In [1]: import numpy as np

In [2]: from numpy import linalg as LA

In [3]: np.set_printoptions(precision=1, suppress=True, linewidth=140, floatmode="fixed")

In [4]: feats = 0.7 ** np.abs(np.subtract.outer(np.arange(3), np.arange(3)))

In [5]: feats
Out[5]: 
array([[1.0, 0.7, 0.5],
       [0.7, 1.0, 0.7],
       [0.5, 0.7, 1.0]])

In [6]: # symmetric

In [7]: rng = np.random.default_rng(56635)

In [8]: idx = rng.permutation(3)

In [9]: idx
Out[9]: array([2, 0, 1])

In [10]: out = feats[idx][:, idx]

In [11]: np.allclose(out, feats)
Out[11]: False

In [12]: np.diag(out)
Out[12]: array([1.0, 1.0, 1.0])

In [13]: np.sort(np.abs(LA.eigvals(out)))
Out[13]: array([0.2, 0.5, 2.3])

In [14]: X = np.load("case7.npy")

In [15]: X
Out[15]: 
array([[ 0.5,  0.1,  0.5],
       [ 0.1,  1.0, -0.1],
       [ 0.5, -0.1,  0.5]])

In [16]: vals, vecs = LA.eigh(X)

In [17]: np.round(vecs.T @ X @ vecs, 1) + 0
Out[17]: 
array([[0.0, 0.0, 0.0],
       [0.0, 1.0, 0.0],
       [0.0, 0.0, 1.0]])

In [18]: np.round(LA.svd(X, compute_uv=False), 1) + 0
Out[18]: array([1.0, 1.0, 0.0])

In [19]: np.unique(vals.round(6) + 0, return_counts=True)[1]
Out[19]: array([1, 2])

In [20]: LA.eigvalsh(X + 3 * np.eye(3))
Out[20]: array([3.0, 4.0, 4.0])

In [21]: round(np.trace(LA.pinv(X) @ X), 1)
Out[21]: np.float64(2.0)

In [22]: LA.lstsq(X[:-1].T, X[-1])[2]
Out[22]: np.int32(2)

In [23]: np.abs(np.diag(LA.qr(X)[1])) > 1e-9
Out[23]: array([ True,  True, False])

In [24]: np.allclose(X[:-1].T @ LA.lstsq(X[:-1].T, X[-1])[0], X[-1])
Out[24]: True

In [25]: X @ LA.pinv(X) @ X
Out[25]: 
array([[ 0.5,  0.1,  0.5],
       [ 0.1,  1.0, -0.1],
       [ 0.5, -0.1,  0.5]])

In [26]: E = np.load("data.npy")

In [27]: E.round(1) + 0
Out[27]: 
array([[ 0.7, -0.5,  0.0, -0.1],
       [-0.5,  0.3, -0.1, -0.1],
       [ 0.0, -0.1,  0.5,  0.5],
       [-0.1, -0.1,  0.5,  0.5]])

In [28]: blk = np.stack([E, 5 * E, E[::-1]])

In [29]: (blk @ E.T).shape
Out[29]: (3, 4, 4)

In [30]: LA.matrix_rank(blk.reshape(3, -1))
Out[30]: np.int64(2)

In [31]: LA.norm(blk, axis=(1, 2))
Out[31]: array([1.4, 7.1, 1.4])

In [32]: LA.matrix_rank(blk)
Out[32]: array([2, 2, 2])

In [33]: np.round(LA.det(blk), 1) + 0
Out[33]: array([0.0, 0.0, 0.0])

In [34]: blk.shape
Out[34]: (3, 4, 4)

In [35]: Uu, s, Vt = LA.svd(E)

In [36]: np.argmax(s[:-1] / (s[1:] + 1e-6)) + 1
Out[36]: np.int64(2)

In [37]: out = Uu[:, :2] @ np.diag(s[:2]) @ Vt[:2]

In [38]: out.round(1) + 0
Out[38]: 
array([[ 0.7, -0.5,  0.0, -0.1],
       [-0.5,  0.3, -0.1, -0.1],
       [ 0.0, -0.1,  0.5,  0.5],
       [-0.1, -0.1,  0.5,  0.5]])

In [39]: round(np.abs(E - out).max(), 1)
Out[39]: np.float64(0.0)

In [40]: mat = np.load("arr.npy")

In [41]: mat
Out[41]: 
array([[0, 1, 1],
       [1, 0, 1],
       [1, 1, 0]])

In [42]: vals, vecs = LA.eigh(mat)

In [43]: x0 = np.array([7, 0, 6])

In [44]: round(x0 @ mat @ x0 / (x0 @ x0), 1), round(float(vals[0]), 1), round(float(vals[-1]), 1)
Out[44]: (np.float64(1.0), -1.0, 2.0)

In [45]: vecs * np.abs(vals) @ vecs.T
Out[45]: 
array([[1.3, 0.3, 0.3],
       [0.3, 1.3, 0.3],
       [0.3, 0.3, 1.3]])

In [46]: np.abs(mat).sum(axis=1).max(), round(float(np.abs(vals).max()), 1)
Out[46]: (np.int64(2), 2.0)
